% ipython --no-banner

In [1]: import numpy as np

In [2]: np.set_printoptions(precision=2, suppress=True, linewidth=100, sign=" ")

In [3]: W0 = np.load("data.npy")

In [4]: W0
Out[4]: 
array([[  3.  ,  18.63,  -0.84,   6.57],
       [ -8.  , -15.29, -10.11,  -0.28],
       [ 12.73, -12.3 ,  -1.31,   9.22],
       [  7.41,  -2.86,  -7.79,  16.62],
       [  4.42,  13.93,  -8.05, -11.03],
       [ -8.64,  12.2 ,  13.02,   2.62],
       [ 14.56,  -9.62,   8.03,   5.55],
       [ 13.57,  10.43,  -8.38,   6.07],
       [ 18.9 ,   4.82,   4.39,   0.6 ],
       [  1.81,  15.41,   4.91,  11.63],
       [-16.98,  -8.28,   0.55,  -6.55],
       [ -9.92,   0.21,  -3.05, -17.09],
       [ -5.27,  10.83, -10.12,  12.35],
       [ -4.55, -14.95,  -9.51,   8.09],
       [-10.39,  11.86,  -2.96, -11.94],
       [-12.12,  -9.92,   8.75,  -8.84]])

In [5]: B = W0 / np.linalg.norm(W0, axis=1, keepdims=True)

In [6]: cov = B @ B.T

In [7]: np.linalg.norm(B, axis=1)
Out[7]: array([ 1.,  1.,  1.,  1.,  1.,  1.,  1.,  1.,  1.,  1.,  1.,  1.,  1.,  1.,  1.,  1.])

In [8]: cov[7]
Out[8]: 
array([ 0.7 , -0.46,  0.28,  0.59,  0.51, -0.21,  0.16,  1.  ,  0.68,  0.54, -0.9 , -0.53,  0.5 ,
       -0.22, -0.16, -0.99])

In [9]: vec = np.array([2, 2, -4, 2])

In [10]: y = W0 @ vec

In [11]: print(np.round(np.linalg.pinv(W0) @ W0, 2) + 0)
[[ 1.  0.  0.  0.]
 [ 0.  1.  0.  0.]
 [ 0.  0.  1.  0.]
 [ 0.  0.  0.  1.]]

In [12]: rng = np.random.default_rng(514)

In [13]: y = y + 0.05 * rng.normal(size=16)

In [14]: y
Out[14]: 
array([ 59.72,  -6.72,  24.56,  73.51,  46.85, -39.85, -11.14,  93.63,  31.12,  38.05, -65.82,
       -41.42,  76.25,  15.22,  -9.22, -96.7 ])

In [15]: coef, *_ = np.linalg.lstsq(W0, y)

In [16]: coef.round()
Out[16]: array([ 2.,  2., -4.,  2.])

In [17]: coef
Out[17]: array([ 2.,  2., -4.,  2.])
